$ python -q
>>> import numpy as np
>>> import numpy.linalg as la
>>> np.set_printoptions(precision=1, suppress=True, linewidth=200)
>>> arr = np.load("dump.npy")
>>> arr
array([[4, 1, 0],
       [0, 0, 0],
       [4, 1, 0],
       [2, 1, 5],
       [0, 0, 0],
       [2, 1, 5],
       [2, 1, 5],
       [4, 1, 0],
       [0, 0, 0],
       [2, 1, 5],
       [0, 0, 0],
       [2, 1, 5],
       [0, 0, 0],
       [0, 0, 0],
       [2, 1, 6],
       [4, 1, 0],
       [0, 0, 1],
       [0, 0, 0],
       [6, 2, 5],
       [0, 0, 0],
       [4, 1, 1]])
>>> idx = arr[:, 2] > np.median(arr[:, 2])
>>> r0 = arr[idx].mean(axis=0) - arr[~idx].mean(axis=0)
>>> r0
array([1.1, 0.7, 4.2])
>>> np.argsort(-np.abs(r0).round(6), kind="stable")
array([2, 0, 1])
>>> Y = np.array([[0, -6, -1], [0, 3, 1], [-4, 4, 3]])
>>> arr @ Y
array([[  0, -21,  -3],
       [  0,   0,   0],
       [  0, -21,  -3],
       [-20,  11,  14],
       [  0,   0,   0],
       [-20,  11,  14],
       [-20,  11,  14],
       [  0, -21,  -3],
       [  0,   0,   0],
       [-20,  11,  14],
       [  0,   0,   0],
       [-20,  11,  14],
       [  0,   0,   0],
       [  0,   0,   0],
       [-24,  15,  17],
       [  0, -21,  -3],
       [ -4,   4,   3],
       [  0,   0,   0],
       [-20, -10,  11],
       [  0,   0,   0],
       [ -4, -17,   0]])
>>> la.matrix_rank(arr @ Y)
np.int64(3)
>>> Y.T @ arr.T
array([[  0,   0,   0, -20,   0, -20, -20,   0,   0, -20,   0, -20,   0,   0, -24,   0,  -4,   0, -20,   0,  -4],
       [-21,   0, -21,  11,   0,  11,  11, -21,   0,  11,   0,  11,   0,   0,  15, -21,   4,   0, -10,   0, -17],
       [ -3,   0,  -3,  14,   0,  14,  14,  -3,   0,  14,   0,  14,   0,   0,  17,  -3,   3,   0,  11,   0,   0]])
>>> np.einsum("ik,kj->ji", arr, Y)
array([[  0,   0,   0, -20,   0, -20, -20,   0,   0, -20,   0, -20,   0,   0, -24,   0,  -4,   0, -20,   0,  -4],
       [-21,   0, -21,  11,   0,  11,  11, -21,   0,  11,   0,  11,   0,   0,  15, -21,   4,   0, -10,   0, -17],
       [ -3,   0,  -3,  14,   0,  14,  14,  -3,   0,  14,   0,  14,   0,   0,  17,  -3,   3,   0,  11,   0,   0]])
>>> la.matrix_rank(np.vstack([arr, Y.T]))
np.int64(3)
>>> np.einsum("ik,kj->ij", arr, Y)
array([[  0, -21,  -3],
       [  0,   0,   0],
       [  0, -21,  -3],
       [-20,  11,  14],
       [  0,   0,   0],
       [-20,  11,  14],
       [-20,  11,  14],
       [  0, -21,  -3],
       [  0,   0,   0],
       [-20,  11,  14],
       [  0,   0,   0],
       [-20,  11,  14],
       [  0,   0,   0],
       [  0,   0,   0],
       [-24,  15,  17],
       [  0, -21,  -3],
       [ -4,   4,   3],
       [  0,   0,   0],
       [-20, -10,  11],
       [  0,   0,   0],
       [ -4, -17,   0]])
>>> np.einsum("ij,ij->i", arr, arr)
array([17,  0, 17, 30,  0, 30, 30, 17,  0, 30,  0, 30,  0,  0, 41, 17,  1,  0, 65,  0, 18])
>>> np.vstack([arr, Y.T]).shape
(24, 3)
>>> Y @ arr
Traceback (most recent call last):
  File "<python-input-18>", line 1, in <module>
    Y @ arr
    ~~^~~~~
ValueError: matmul: Input operand 1 has a mismatch in its core dimension 0, with gufunc signature (n?,k),(k,m?)->(n?,m?) (size 21 is different from 3)
>>> np.einsum("ij->j", arr)
array([38, 13, 38])
>>> Xs = (arr - arr.mean(axis=0)) / arr.std(axis=0)
>>> Xs.std(axis=0)
array([1., 1., 1.])
>>> beta = la.lstsq(np.delete(Xs, 0, axis=1), Xs[:, 0])[0]
>>> np.round(1 - np.var(Xs[:, 0] - np.delete(Xs, 0, axis=1) @ beta), 1)
np.float64(1.0)
>>> beta
array([ 1.2, -0.5])
>>> U, sv, VT = la.svd(arr)
>>> sv
array([16.6,  8.1,  0.2])
>>> np.argmax(sv[:-1] / (sv[1:] + 1e-6)) + 1
np.int64(2)
>>> Y = U[:, :2] @ np.diag(sv[:2]) @ VT[:2]
>>> la.matrix_rank(Y)
np.int64(2)
>>> la.matrix_rank(arr, rtol=0.05)
np.int64(2)
>>> np.round(la.norm(arr - Y) / la.norm(arr), 1)
np.float64(0.0)
